% python3 -q
>>> import numpy as np
>>> import numpy.linalg as la
>>> np.set_printoptions(precision=3, suppress=True, linewidth=160, sign=" ")
>>> feats = np.array([[4, 5, 6, 7], [8, 9, 10, 11], [12, 13, 14, 15]])
>>> x = np.array([0, 0, 0, 1])
>>> feats * x
array([[  0,   0,   0,   7],
       [  0,   0,   0,  11],
       [  0,   0,   0,  15]])
>>> feats @ np.ones(4)
array([ 22.,  38.,  54.])
>>> rank = la.matrix_rank(feats)
>>> print(rank)
2
>>> ns = la.svd(feats)[2][rank:].T
>>> [int(la.matrix_rank(np.delete(feats, i, axis=0))) for i in range(3)]
[2, 2, 2]
>>> ns @ ns.T
array([[ 0.3, -0.4, -0.1,  0.2],
       [-0.4,  0.7, -0.2, -0.1],
       [-0.1, -0.2,  0.7, -0.4],
       [ 0.2, -0.1, -0.4,  0.3]])
>>> ns.shape
(4, 2)
>>> rng = np.random.default_rng(337610)
>>> out = feats + rng.integers(-2, 3, (3, 2)) @ rng.integers(-2, 3, (2, 4))
>>> out
array([[  4,   4,  10,   7],
       [  7,   9,  11,  12],
       [ 18,  11,  16,   9]])
>>> print(np.round(la.svd(out - feats, compute_uv=False), 3) + 0)
[ 9.09   4.167  0.   ]
>>> out - feats
array([[ 0, -1,  4,  0],
       [-1,  0,  1,  1],
       [ 6, -2,  2, -6]])
>>> F = np.load("mat.npy")
>>> print(F)
[[ 0.24   0.12   0.28   0.36 ]
 [ 0.143  0.286  0.143  0.429]
 [ 0.3    0.1    0.5    0.1  ]
 [ 0.5    0.056  0.278  0.167]]
>>> print(F.shape)
(4, 4)
>>> la.matrix_rank(F)
np.int64(4)
>>> F.mean(axis=0)
array([ 0.296,  0.14 ,  0.3  ,  0.264])
>>> F.sum(axis=1)
array([ 1.,  1.,  1.,  1.])
>>> F - F[0]
array([[ 0.   ,  0.   ,  0.   ,  0.   ],
       [-0.097,  0.166, -0.137,  0.069],
       [ 0.06 , -0.02 ,  0.22 , -0.26 ],
       [ 0.26 , -0.064, -0.002, -0.193]])
